>>> import numpy as np
>>> np.set_printoptions(precision=2, suppress=True, linewidth=140, legacy="1.25")
>>> rd = lambda a: np.round(a, 2) + 0
>>> m1 = np.array([[-1, 1, -1, 3, -2], [-1, -2, -3, 1, 1], [2, 3, 3, -3, 3]])
>>> m1[:, 2] = -1 * m1[:, 3]
>>> m1
array([[-1,  1, -3,  3, -2],
       [-1, -2, -1,  1,  1],
       [ 2,  3,  3, -3,  3]])
>>> W1 = np.array([[2, 3, -2, 1],
...     [0, -1, 3, 1],
...     [-2, 0, -1, -3],
...     [2, 1, 1, 3],
...     [-3, 3, -2, 1]])
>>> b = np.array([1, 0, 1, 2])
>>> hid = np.maximum(m1 @ W1 + b, 0)
>>> rd((hid > 0).mean(axis=0))
array([0.33, 0.67, 0.33, 0.67])
>>> W2 = np.array([[9, 8, 5], [-7, 0, -9], [1, 6, -4], [9, 9, -2]])
>>> (hid @ W2).round(6).argmax(axis=1)
array([1, 1, 1])
>>> rd(np.linalg.norm(m1[2] - m1[0]))
10.49
>>> rd(np.linalg.norm(m1, 1)), rd(np.linalg.norm(m1, np.inf))
(7.0, 14.0)
>>> m1[2] @ m1[0]
-23
>>> rd(np.linalg.norm(m1) ** 2 / np.linalg.norm(m1, 2) ** 2)
1.23
>>> rd(np.linalg.norm(m1, axis=1))
array([4.9 , 2.83, 6.32])
>>> rd(np.linalg.norm(m1, axis=0))
array([2.45, 3.74, 4.36, 4.36, 3.74])
>>> X = np.load("sample8.npy")
>>> X
array([[-5.86,  1.39],
       [ 1.39,  7.86]])
>>> blk = np.stack([X, 5 * X, X[::-1]])
>>> rd(np.linalg.norm(blk, axis=(1, 2)))
array([10., 50., 10.])
>>> blk.shape
(3, 2, 2)
>>> rd(blk.sum(axis=0))
array([[-33.77,  16.2 ],
       [  2.48,  48.55]])
>>> np.linalg.matrix_rank(blk)
array([2, 2, 2])
>>> Y = np.array([[2, 3], [3, 1]])
>>> rd(np.einsum("ik,kj->ji", X, Y))
array([[ -7.55,  26.36],
       [-16.19,  12.03]])
>>> rd(np.einsum("ij,ij->i", X, X))
array([36.27, 63.71])
>>> rd(np.einsum("ik,kj->ij", X, Y))
array([[ -7.55, -16.19],
       [ 26.36,  12.03]])
>>> rd(np.einsum("ij->j", X))
array([-4.47,  9.25])
>>> Y = X / np.sqrt((X ** 2).mean(axis=1, keepdims=True))
>>> np.linalg.matrix_rank(Y) == np.linalg.matrix_rank(X)
True
>>> rd(X - X.mean(axis=1, keepdims=True))
array([[-3.62,  3.62],
       [-3.24,  3.24]])
>>> rd(np.linalg.norm(Y, axis=1))
array([1.41, 1.41])
>>> rd(Y[0])
array([-1.38,  0.33])
